$ python3 -q
>>> import numpy as np
>>> import numpy.linalg as la
>>> np.set_printoptions(precision=2, suppress=True, linewidth=120)
>>> X = np.load("mat.npy")
>>> X
array([[ 0,  2,  0,  0,  0,  0,  0,  0,  0,  0,  0],
       [ 0,  0,  0,  0,  0,  0, -1,  0,  0,  0,  0],
       [ 0,  0,  0,  0,  0,  0,  0,  0, -2,  0,  0],
       [ 0,  0,  0,  0, -1,  0,  0,  0,  0,  0,  0],
       [ 0,  0,  0,  0,  0,  0,  0,  0,  0, -2,  0],
       [ 0,  0,  0,  0,  0,  0,  0,  0,  0,  0,  0],
       [ 0,  0,  0,  0,  0,  0,  0,  0,  0,  0, -2],
       [ 0,  0,  0, -1,  0,  0,  0,  0,  0,  0,  0],
       [ 0,  0, -3,  0,  0,  0,  0,  0,  0,  0,  0],
       [ 2,  0,  0,  0,  0,  0,  0,  0,  0,  0,  0],
       [ 0,  0,  0,  0,  0, -3,  0,  0,  0,  0,  0]])
>>> x0 = np.array([-5, -2, -7, -2, 7, 8, 7, -3, -5, 1, 2])
>>> print((X @ x0).argmax())
8
>>> np.sign((X @ x0).round(6))
array([-1, -1,  1, -1, -1,  0, -1,  1,  1, -1, -1])
>>> J = 0.5 ** np.abs(np.subtract.outer(np.arange(8), np.arange(8)))
>>> J
array([[1.  , 0.5 , 0.25, 0.12, 0.06, 0.03, 0.02, 0.01],
       [0.5 , 1.  , 0.5 , 0.25, 0.12, 0.06, 0.03, 0.02],
       [0.25, 0.5 , 1.  , 0.5 , 0.25, 0.12, 0.06, 0.03],
       [0.12, 0.25, 0.5 , 1.  , 0.5 , 0.25, 0.12, 0.06],
       [0.06, 0.12, 0.25, 0.5 , 1.  , 0.5 , 0.25, 0.12],
       [0.03, 0.06, 0.12, 0.25, 0.5 , 1.  , 0.5 , 0.25],
       [0.02, 0.03, 0.06, 0.12, 0.25, 0.5 , 1.  , 0.5 ],
       [0.01, 0.02, 0.03, 0.06, 0.12, 0.25, 0.5 , 1.  ]])
>>> low = la.cholesky(J)
>>> la.eigvalsh(J).min() > 0
np.True_
>>> np.diag(low) ** 2
array([1.  , 0.75, 0.75, 0.75, 0.75, 0.75, 0.75, 0.75])
>>> round(np.prod(np.diag(low)) ** 2, 2), round(float(la.det(J)), 2)
(np.float64(0.13), 0.13)
>>> low @ low.T
array([[1.  , 0.5 , 0.25, 0.12, 0.06, 0.03, 0.02, 0.01],
       [0.5 , 1.  , 0.5 , 0.25, 0.12, 0.06, 0.03, 0.02],
       [0.25, 0.5 , 1.  , 0.5 , 0.25, 0.12, 0.06, 0.03],
       [0.12, 0.25, 0.5 , 1.  , 0.5 , 0.25, 0.12, 0.06],
       [0.06, 0.12, 0.25, 0.5 , 1.  , 0.5 , 0.25, 0.12],
       [0.03, 0.06, 0.12, 0.25, 0.5 , 1.  , 0.5 , 0.25],
       [0.02, 0.03, 0.06, 0.12, 0.25, 0.5 , 1.  , 0.5 ],
       [0.01, 0.02, 0.03, 0.06, 0.12, 0.25, 0.5 , 1.  ]])
>>> evals, evecs = la.eigh(J)
>>> np.abs(evecs[:, -1]).round(6).argmax()
np.int64(3)
>>> la.eigvalsh(J + -3 * np.eye(8))
array([-2.66, -2.62, -2.55, -2.43, -2.22, -1.85, -1.23, -0.43])
>>> print(np.trace(J))
8.0
>>> np.allclose(J @ J.T, J.T @ J)
True
>>> la.determinant(J)
Traceback (most recent call last):
  File "<python-input-20>", line 1, in <module>
    la.determinant(J)
    ^^^^^^^^^^^^^^
AttributeError: module 'numpy.linalg' has no attribute 'determinant'
>>> J.inv()
Traceback (most recent call last):
  File "<python-input-21>", line 1, in <module>
    J.inv()
    ^^^^^
AttributeError: 'numpy.ndarray' object has no attribute 'inv'
>>> np.allclose(J, J.T)
True
>>> x0 = np.ones(8)
>>> for _ in range(4):
...     x0 = J @ x0
...     x0 /= la.norm(x0)
...     print(round(x0 @ J @ x0, 2))
... 
2.56
2.57
2.57
2.57
>>> round(float(la.eigvalsh(J)[-1]), 2)
2.57
>>> x0
array([0.23, 0.33, 0.39, 0.43, 0.43, 0.39, 0.33, 0.23])
>>> W0 = np.loadtxt("data.csv", delimiter=",")
>>> W0
array([[0., 2., 0., 2.],
       [2., 2., 2., 2.],
       [0., 2., 0., 2.],
       [2., 2., 2., 2.]])
>>> U, sv, VT = la.svd(W0)
>>> evecs = VT[:(sv > 1e-8).sum()]
>>> rng = np.random.default_rng(773818)
>>> x0 = W0[3] + 3 * W0[2] + rng.integers(2) * np.eye(4)[2]
>>> x0
array([2., 8., 2., 8.])
>>> np.round(evecs.T @ evecs, 2) + 0
array([[0.5, 0. , 0.5, 0. ],
       [0. , 0.5, 0. , 0.5],
       [0.5, 0. , 0.5, 0. ],
       [0. , 0.5, 0. , 0.5]])
>>> round(la.norm(x0 - evecs.T @ evecs @ x0), 2)
np.float64(0.0)
>>> np.allclose(evecs.T @ evecs @ x0, x0)
True
>>> F = np.load("case8.npy")
>>> F
array([[0, 0, 0, 0, 1, 0, 0, 0, 0],
       [0, 0, 0, 0, 0, 0, 1, 0, 0],
       [0, 1, 0, 0, 0, 0, 0, 0, 0],
       [0, 0, 1, 0, 0, 0, 0, 0, 0],
       [0, 0, 0, 0, 0, 0, 0, 1, 0],
       [1, 0, 0, 0, 0, 0, 0, 0, 0],
       [0, 0, 0, 0, 0, 0, 0, 0, 1],
       [0, 0, 0, 1, 0, 0, 0, 0, 0],
       [0, 0, 0, 0, 0, 1, 0, 0, 0]])
>>> x0 = np.array([0, -3, 3, -2, 2, 2, -2, -2, 3])
>>> h = np.maximum(F @ x0, 0)
>>> print(np.maximum(F @ x0, 0) - np.maximum(-F @ x0, 0))
[ 2 -2 -3  3 -2  0  3 -2  2]
>>> print(F.T @ h)
[0 0 3 0 2 2 0 0 3]
>>> np.maximum(F @ (3 * x0), 0)
array([6, 0, 0, 9, 0, 0, 9, 0, 6])
>>> F @ np.ones(9)
array([1., 1., 1., 1., 1., 1., 1., 1., 1.])
>>> F.sum(axis=1)
array([1, 1, 1, 1, 1, 1, 1, 1, 1])
>>> la.matrix_power(F, 2)
array([[0, 0, 0, 0, 0, 0, 0, 1, 0],
       [0, 0, 0, 0, 0, 0, 0, 0, 1],
       [0, 0, 0, 0, 0, 0, 1, 0, 0],
       [0, 1, 0, 0, 0, 0, 0, 0, 0],
       [0, 0, 0, 1, 0, 0, 0, 0, 0],
       [0, 0, 0, 0, 1, 0, 0, 0, 0],
       [0, 0, 0, 0, 0, 1, 0, 0, 0],
       [0, 0, 1, 0, 0, 0, 0, 0, 0],
       [1, 0, 0, 0, 0, 0, 0, 0, 0]])
>>> pr = np.eye(9)[2]
>>> for _ in range(6):
...     pr = pr @ F
...     print(pr.round(2))
... 
[0. 1. 0. 0. 0. 0. 0. 0. 0.]
[0. 0. 0. 0. 0. 0. 1. 0. 0.]
[0. 0. 0. 0. 0. 0. 0. 0. 1.]
[0. 0. 0. 0. 0. 1. 0. 0. 0.]
[1. 0. 0. 0. 0. 0. 0. 0. 0.]
[0. 0. 0. 0. 1. 0. 0. 0. 0.]
>>> arr = np.array([[-1, -1, -1, -1, -1, -1, -1],
...     [-1, -2, -2, -2, -2, -2, -2],
...     [-1, -2, -3, -3, -3, -3, -3],
...     [-1, -2, -3, -4, -4, -4, -4],
...     [-1, -2, -3, -4, -5, -5, -5],
...     [-1, -2, -3, -4, -5, -6, -6],
...     [-1, -2, -3, -4, -5, -6, -7]])
>>> evals, evecs = la.eigh(arr)
>>> x0 = np.array([0, -1, -1, 2, 0, -1, 1])
>>> print(np.abs(arr).sum(axis=1).max(), np.round(np.abs(evals).max(), 2))
28 22.88
>>> evecs * np.abs(evals) @ evecs.T
array([[1., 1., 1., 1., 1., 1., 1.],
       [1., 2., 2., 2., 2., 2., 2.],
       [1., 2., 3., 3., 3., 3., 3.],
       [1., 2., 3., 4., 4., 4., 4.],
       [1., 2., 3., 4., 5., 5., 5.],
       [1., 2., 3., 4., 5., 6., 6.],
       [1., 2., 3., 4., 5., 6., 7.]])
>>> la.norm(arr, axis=1)
array([ 2.65,  5.  ,  7.07,  8.83, 10.25, 11.27, 11.83])
>>> la.norm(arr, axis=0)
array([ 2.65,  5.  ,  7.07,  8.83, 10.25, 11.27, 11.83])
>>> print(round(la.norm(arr, 2), 2))
22.88
